In [1]: import numpy as np

In [2]: np.set_printoptions(precision=1, suppress=True, linewidth=140)

In [3]: def rd(a):
   ...:     return np.round(a, 1) + 0
   ...: 

In [4]: out = np.array([[1, 1], [1, -1]])

In [5]: rng = np.random.default_rng(24)

In [6]: m1 = np.kron(out, np.kron(out, out))[rng.permutation(8)][:3]

In [7]: m1
Out[7]: 
array([[ 1, -1, -1,  1, -1,  1,  1, -1],
       [ 1,  1, -1, -1, -1, -1,  1,  1],
       [ 1, -1,  1, -1, -1,  1, -1,  1]])

In [8]: out = m1 / np.sqrt((m1 ** 2).mean(axis=1, keepdims=True))

In [9]: rd(np.linalg.norm(out, axis=1))
Out[9]: array([2.8, 2.8, 2.8])

In [10]: out = m1 / np.linalg.norm(m1, axis=1, keepdims=True)

In [11]: cov = out @ out.T

In [12]: np.degrees(np.arccos(np.clip(cov[2, 1], -1, 1)))
Out[12]: np.float64(90.0)

In [13]: rd(cov)
Out[13]: 
array([[1., 0., 0.],
       [0., 1., 0.],
       [0., 0., 1.]])

In [14]: (np.abs(cov) > 0.9).astype(int)
Out[14]: 
array([[1, 0, 0],
       [0, 1, 0],
       [0, 0, 1]])

In [15]: (cov - 2 * np.eye(3)).round(6).argmax(axis=1)
Out[15]: array([1, 0, 0])

In [16]: def softmax(z):
    ...:     e = np.exp(z - z.max(axis=-1, keepdims=True))
    ...:     return e / e.sum(axis=-1, keepdims=True)
    ...: 

In [17]: rd(softmax(m1[1]))
Out[17]: array([0.2, 0.2, 0. , 0. , 0. , 0. , 0.2, 0.2])

In [18]: S = m1 @ m1.T / np.sqrt(8)

In [19]: rd(softmax(S + np.triu(np.full(S.shape, -np.inf), 1)))
Out[19]: 
array([[1. , 0. , 0. ],
       [0.1, 0.9, 0. ],
       [0.1, 0.1, 0.9]])

In [20]: rd(softmax(S)[1] @ m1)
Out[20]: array([ 1. ,  0.8, -0.9, -0.9, -1. , -0.8,  0.9,  0.9])

In [21]: softmax(S).round(6).argmax(axis=1)
Out[21]: array([0, 1, 2])

In [22]: vec = np.array([4, 3, -4, 5, -5, -2, 3, 1])

In [23]: m1 @ np.ones(8)
Out[23]: array([0., 0., 0.])

In [24]: (m1 @ vec).argmax()
Out[24]: np.int64(1)

In [25]: m1 @ np.eye(8)[0]
Out[25]: array([1., 1., 1.])

In [26]: np.linalg.norm(m1 @ vec) <= np.linalg.norm(m1, 2) * np.linalg.norm(vec) + 1e-9
Out[26]: np.True_

In [27]: np.sign((m1 @ vec).round(6))
Out[27]: array([ 1,  1, -1])

In [28]: m1 @ vec
Out[28]: array([15, 17, -7])

In [29]: m1 * vec
Out[29]: 
array([[ 4, -3,  4,  5,  5, -2,  3, -1],
       [ 4,  3,  4, -5,  5,  2,  3,  1],
       [ 4, -3, -4, -5,  5, -2, -3,  1]])
